In [1]: import numpy as np

In [2]: from numpy import linalg as LA

In [3]: np.set_printoptions(suppress=True, linewidth=160)

In [4]: def rd(a):
   ...:     return np.round(a, 2) + 0
   ...: 

In [5]: feats = np.loadtxt("arr.csv", delimiter=",")

In [6]: print(rd(feats))
[[ 1.   -0.02  0.04]
 [-0.02  0.76  0.42]
 [ 0.04  0.42  0.24]]

In [7]: print(LA.lstsq(feats[:-1].T, feats[-1])[2])
2

In [8]: W0 = np.array([[-2.24, 1.97, -0.36],
   ...:     [-2.01, -1.7, 1.43],
   ...:     [-1.56, 1.66, 1.96],
   ...:     [0.68, 2.7, 1.12],
   ...:     [0.89, 2.82, -0.53],
   ...:     [-1.78, 1.79, 1.62],
   ...:     [1.55, -0.37, -2.54],
   ...:     [0.82, 0.05, 2.88],
   ...:     [0.93, -0.64, -2.78],
   ...:     [-1.36, -1.36, -2.3],
   ...:     [-0.63, -2.23, -1.91],
   ...:     [-1.02, -2.31, -1.62],
   ...:     [0.08, 1.28, -2.71],
   ...:     [0.12, 0.51, -2.95],
   ...:     [-0.53, 2.74, 1.1],
   ...:     [0.55, -1.1, 2.74]])

In [9]: print(W0)
[[-2.24  1.97 -0.36]
 [-2.01 -1.7   1.43]
 [-1.56  1.66  1.96]
 [ 0.68  2.7   1.12]
 [ 0.89  2.82 -0.53]
 [-1.78  1.79  1.62]
 [ 1.55 -0.37 -2.54]
 [ 0.82  0.05  2.88]
 [ 0.93 -0.64 -2.78]
 [-1.36 -1.36 -2.3 ]
 [-0.63 -2.23 -1.91]
 [-1.02 -2.31 -1.62]
 [ 0.08  1.28 -2.71]
 [ 0.12  0.51 -2.95]
 [-0.53  2.74  1.1 ]
 [ 0.55 -1.1   2.74]]

In [10]: dist = LA.norm(W0[:, None] - W0[None], axis=-1)

In [11]: print(rd(LA.norm(W0, axis=1)))
[3.   3.   3.01 3.   3.   3.   3.   2.99 3.   3.   3.   3.   3.   3.   3.   3.  ]

In [12]: print(np.unravel_index(dist.round(6).argmax(), dist.shape))
(np.int64(12), np.int64(15))

In [13]: print(np.flatnonzero(dist[2] < dist.mean() / 2))
[ 2  5 14]

In [14]: print(dist.shape)
(16, 16)

In [15]: P = W0 @ LA.solve(W0.T @ W0, W0.T)

In [16]: print(rd(P @ W0[:, 1]))
[ 1.97 -1.7   1.66  2.7   2.82  1.79 -0.37  0.05 -0.64 -1.36 -2.23 -2.31  1.28  0.51  2.74 -1.1 ]

In [17]: print(np.allclose(P @ P, P))
True

In [18]: print(rd(LA.eigvalsh(P)))
[0. 0. 0. 0. 0. 0. 0. 0. 0. 0. 0. 0. 0. 1. 1. 1.]

In [19]: E = np.load("a.npy")

In [20]: print(E)
[[ 1 -1 -1  1  1 -1 -1  1]
 [ 1 -1  1 -1 -1  1 -1  1]
 [ 1  1 -1 -1 -1 -1  1  1]]

In [21]: u = np.array([2, 0, -2])

In [22]: print(np.correlate(E[1], E[0], "full"))
[ 1 -2  1  0 -1  2 -1  0 -1  2 -1  0  1 -2  1]

In [23]: rng = np.random.default_rng(793415)

In [24]: out = E + rng.integers(-2, 3, (3, 2)) @ rng.integers(-2, 3, (2, 8))

In [25]: print(out)
[[ 2 -2 -2  0  0 -3 -3  1]
 [ 7  5 -5  1  5  1  3  1]
 [ 1  4 -1  1  2  2  5  1]]

In [26]: print(rd(LA.svd(out - E, compute_uv=False)))
[13.72  5.98  0.  ]

In [27]: print(out - E)
[[ 1 -1 -1 -1 -1 -2 -2  0]
 [ 6  6 -6  2  6  0  4  0]
 [ 0  3  0  2  3  3  4  0]]

In [28]: print(np.abs(out - E).sum(axis=1))
[ 9 30 15]

In [29]: J = np.array([[7, 0, 0, 0], [3, 8, 0, 0], [0, 7, 4, 0], [7, 0, 2, 6]])

In [30]: th = np.radians(15)

In [31]: Rm = np.eye(8)

In [32]: Rm[1, 1] = Rm[0, 0] = np.cos(th)

In [33]: Rm[1, 0], Rm[0, 1] = -np.sin(th), np.sin(th)

In [34]: print(rd(Rm))
[[ 0.97  0.26  0.    0.    0.    0.    0.    0.  ]
 [-0.26  0.97  0.    0.    0.    0.    0.    0.  ]
 [ 0.    0.    1.    0.    0.    0.    0.    0.  ]
 [ 0.    0.    0.    1.    0.    0.    0.    0.  ]
 [ 0.    0.    0.    0.    1.    0.    0.    0.  ]
 [ 0.    0.    0.    0.    0.    1.    0.    0.  ]
 [ 0.    0.    0.    0.    0.    0.    1.    0.  ]
 [ 0.    0.    0.    0.    0.    0.    0.    1.  ]]

In [35]: out = E @ Rm.T

In [36]: print(np.allclose(LA.norm(E, axis=1), LA.norm(out, axis=1)))
True

In [37]: print(rd(np.abs(out - E).max(axis=0)))
[0.29 0.29 0.   0.   0.   0.   0.   0.  ]

In [38]: vec = np.array([4, 0, 5, 3, 9, 8, 4, 8])

In [39]: rhs = Rm @ vec

In [40]: beta, lr = np.zeros(8), 1 / LA.norm(Rm, 2) ** 2

In [41]: for i in range(6):
    ...:     beta -= lr * Rm.T @ (Rm @ beta - rhs)
    ...:     if i % 1 == 0: print(i, round(LA.norm(Rm @ beta - rhs), 2))
    ...: 
0 0.0
1 0.0
2 0.0
3 0.0
4 0.0
5 0.0

In [42]: print(rd(beta))
[4. 0. 5. 3. 9. 8. 4. 8.]

In [43]: print([int(LA.matrix_rank(LA.matrix_power(J, p))) for p in range(1, 5)])
[4, 4, 4, 4]

In [44]: print(LA.matrix_rank(J - J[0, 0] * np.eye(4)))
3

In [45]: print(J @ J)
[[49  0  0  0]
 [45 64  0  0]
 [21 84 16  0]
 [91 14 20 36]]

In [46]: print(rd(np.sort(LA.eigvals(J))))
[4. 6. 7. 8.]

In [47]: print(LA.matrix_power(J - np.diag(np.diag(J)), 4))
[[0 0 0 0]
 [0 0 0 0]
 [0 0 0 0]
 [0 0 0 0]]

In [48]: blk = np.stack([J, 3 * J, J[::-1]])

In [49]: print(blk.shape)
(3, 4, 4)

In [50]: print(LA.matrix_rank(blk))
[4 4 4]

In [51]: print(rd(LA.det(blk)))
[  1344. 108864.   1344.]

In [52]: print(LA.matrix_rank(blk.reshape(3, -1)))
2

In [53]: print(np.einsum("bij,cij->bc", blk, blk))
[[ 276  828  210]
 [ 828 2484  630]
 [ 210  630  276]]

In [54]: print((blk @ J.T).shape)
(3, 4, 4)

In [55]: evals, vecs = LA.eig(J)

In [56]: print(rd(np.sort(LA.eigvals(J.T))))
[4. 6. 7. 8.]

In [57]: print(J @ vecs[:, 0] - evals[0] * vecs[:, 0])
[0. 0. 0. 0.]

In [58]: print(rd(np.sort(LA.eigvals(LA.inv(J)))))
[0.12 0.14 0.17 0.25]

In [59]: print(rd(np.sort(LA.eigvals(J @ J))))
[16. 36. 49. 64.]

In [60]: print(evals)
[6. 4. 8. 7.]

In [61]: F = np.load("case16.npy")

In [62]: print(F)
[[ 1  0  0]
 [ 2  1  0]
 [ 0 -1  1]]

In [63]: evals, vecs = LA.eig(F)

In [64]: print(rd(np.sort(LA.eigvals(F @ F))))
[1. 1. 1.]

In [65]: print(rd(np.sort(LA.eigvals(F.T))))
[1. 1. 1.]

In [66]: print(rd(np.sort(LA.eigvals(LA.inv(F)))))
[1. 1. 1.]

In [67]: print(evals)
[1. 1. 1.]

In [68]: print(np.prod(evals))
1.0

In [69]: left, s = LA.svd(F)
Traceback (most recent call last):
  Cell In[69], line 1
    left, s = LA.svd(F)
ValueError: too many values to unpack (expected 2)


In [70]: left, s, vt = LA.svd(F, full_matrices=False)

In [71]: print(rd(vt @ vt.T))
[[1. 0. 0.]
 [0. 1. 0.]
 [0. 0. 1.]]

In [72]: print(rd(np.sqrt((s ** 2).sum())), rd(LA.norm(F)))
2.83 2.83

In [73]: print(rd(left.T @ left))
[[1. 0. 0.]
 [0. 1. 0.]
 [0. 0. 1.]]

In [74]: print(rd(left.T @ F @ vt.T))
[[2.46 0.   0.  ]
 [0.   1.37 0.  ]
 [0.   0.   0.3 ]]

In [75]: print((s > 1e-8).sum())
3

In [76]: print(rd(np.cumsum(s ** 2) / np.sum(s ** 2)))
[0.76 0.99 1.  ]

In [77]: print(rd(s / s[0]))
[1.   0.56 0.12]

In [78]: print(np.abs(left[:, 0]).round(6).argmax())
1

In [79]: print(rd(np.abs(vt[0])))
[0.88 0.46 0.09]

In [80]: print(rd(s))
[2.46 1.37 0.3 ]

In [81]: print(left.shape, s.shape, vt.shape)
(3, 3) (3,) (3, 3)

In [82]: print(rd(LA.det(F[::-1])))
-1.0

In [83]: print(rd(LA.eigvals(F)))
[1. 1. 1.]

In [84]: print(rd(LA.eigvals(F).sum().real))
3.0

In [85]: print(np.einsum("ii->", F))
3

In [86]: print(rd(LA.det(F.T)))
1.0

In [87]: print(np.poly(F))
[ 1. -3.  3. -1.]

In [88]: A = np.load("dump.npy")

In [89]: print(A)
[[ 10.93 -18.89  -3.33]
 [  8.12 -13.63  -2.98]
 [  7.54 -12.55  -2.9 ]
 [  6.78 -11.12  -2.78]
 [  6.51 -10.6   -2.74]
 [  3.33  -4.61  -2.09]
 [  2.4   -2.89  -1.81]
 [  2.2   -2.52  -1.74]
 [  2.16  -2.46  -1.73]
 [  0.75  -0.13  -1.  ]
 [  0.69  -0.05  -0.95]
 [  0.15   0.22  -0.29]
 [ -0.27  -0.62   0.48]
 [ -1.2   -1.75   1.3 ]
 [ -1.63  -1.93   1.52]
 [ -1.95  -2.01   1.65]
 [ -3.39  -1.93   2.11]
 [ -5.54  -1.15   2.57]
 [ -6.01  -0.92   2.66]
 [-13.88   4.51   3.64]]

In [90]: print(np.unravel_index(np.abs(A).argmax(), A.shape))
(np.int64(0), np.int64(1))

In [91]: print(A.shape)
(20, 3)

In [92]: print(rd(LA.svd(A, compute_uv=False)))
[39.35 13.87  3.07]

In [93]: print(rd(A.sum(axis=0)))
[ 17.69 -85.03  -8.41]

In [94]: A[:, 3]
Traceback (most recent call last):
  Cell In[94], line 1
    A[:, 3]
IndexError: index 3 is out of bounds for axis 1 with size 3


In [95]: print(rd(A.mean(axis=0)))
[ 0.88 -4.25 -0.42]

In [96]: print(np.count_nonzero(A))
60

In [97]: mat = np.load("test12.npy")

In [98]: print(mat)
[[ 0  2 -1]
 [-1  0 -2]
 [-1  0  0]
 [-2 -1  0]]

In [99]: out = np.array([[2, 0, 3], [0, 0, 5], [2, 5, 3]])

In [100]: print(np.einsum("ij->j", mat))
[-4  1 -3]

In [101]: print(np.einsum("ik,kj->ij", mat, out))
[[ -2  -5   7]
 [ -6 -10  -9]
 [ -2   0  -3]
 [ -4   0 -11]]

In [102]: print(np.einsum("ij,ij->i", mat, mat))
[5 5 1 5]
